$ python3 -q
>>> import numpy as np
>>> np.set_printoptions(suppress=True, linewidth=140)
>>> A = np.load("test16.npy")
>>> print(A.round(3))
[[-2.446 -1.172  2.968 -2.322  1.856]
 [-2.201 -2.785 -3.138 -1.163 -1.097]
 [-1.956  0.707 -1.426  2.622  3.43 ]
 [ 0.489  2.73  -2.026 -3.341  1.428]
 [ 3.179 -2.814 -0.455 -0.464  2.559]]
>>> print(np.round(np.linalg.norm(A, axis=0), 3))
[5. 5. 5. 5. 5.]
>>> print(np.round(A[0] @ A[4], 3))
-0.0
>>> print(round(np.linalg.norm(A, 2), 3))
5.0
>>> A2 = np.linalg.inv(A)
>>> print(round(float(np.linalg.det(A) * np.linalg.det(A2)), 3))
1.0
>>> print(np.round(A @ A2, 3) + 0)
[[1. 0. 0. 0. 0.]
 [0. 1. 0. 0. 0.]
 [0. 0. 1. 0. 0.]
 [0. 0. 0. 1. 0.]
 [0. 0. 0. 0. 1.]]
>>> print(round(np.linalg.slogdet(A)[0], 3))
1.0
>>> print(np.round(np.linalg.inv(A2), 3))
[[-2.446 -1.172  2.968 -2.322  1.856]
 [-2.201 -2.785 -3.138 -1.163 -1.097]
 [-1.956  0.707 -1.426  2.622  3.43 ]
 [ 0.489  2.73  -2.026 -3.341  1.428]
 [ 3.179 -2.814 -0.455 -0.464  2.559]]
>>> print((np.abs(A2) > 1e-9).astype(int))
[[1 1 1 1 1]
 [1 1 1 1 1]
 [1 1 1 1 1]
 [1 1 1 1 1]
 [1 1 1 1 1]]
>>> print(round(float(np.linalg.cond(A)), 3))
1.0
>>> print(np.allclose(A2, A.T))
False
>>> O, evecs = np.linalg.qr(A[:, :3])[0], np.linalg.qr(A[:, 3:])[0]
>>> sig = np.linalg.svd(O.T @ evecs, compute_uv=False)
>>> print((sig > 0.9).sum())
0
>>> print(round(float(np.linalg.norm(O @ O.T - evecs @ evecs.T, 2)), 3))
1.0
>>> print(np.round(np.degrees(np.arccos(sig.clip(0, 1))), 3))
[90. 90.]
>>> arr = np.load("x.npy")
>>> print(arr)
[[-2  0 -1  0 -1  0]
 [ 0 -2  0 -1  0 -1]
 [-1  0 -2  0 -1  0]
 [ 0 -1  0 -2  0 -1]
 [-1  0 -1  0 -2  0]
 [ 0 -1  0 -1  0 -2]]
>>> print([round(float(np.linalg.det(arr[:i, :i])), 2) + 0 for i in range(1, 7)])
[-2.0, 4.0, -6.0, 9.0, -12.0, 16.0]
>>> print(np.trace(arr))
-12
>>> print(round(np.abs(np.linalg.eigvals(arr)).max(), 3))
4.0
>>> print(np.round(np.linalg.det(arr), 3))
16.0
>>> np.linalg.determinant(arr)
Traceback (most recent call last):
  File "<python-input-26>", line 1, in <module>
    np.linalg.determinant(arr)
    ^^^^^^^^^^^^^^^^^^^^^
AttributeError: module 'numpy.linalg' has no attribute 'determinant'
>>> print((arr + arr.T) / 2)
[[-2.  0. -1.  0. -1.  0.]
 [ 0. -2.  0. -1.  0. -1.]
 [-1.  0. -2.  0. -1.  0.]
 [ 0. -1.  0. -2.  0. -1.]
 [-1.  0. -1.  0. -2.  0.]
 [ 0. -1.  0. -1.  0. -2.]]
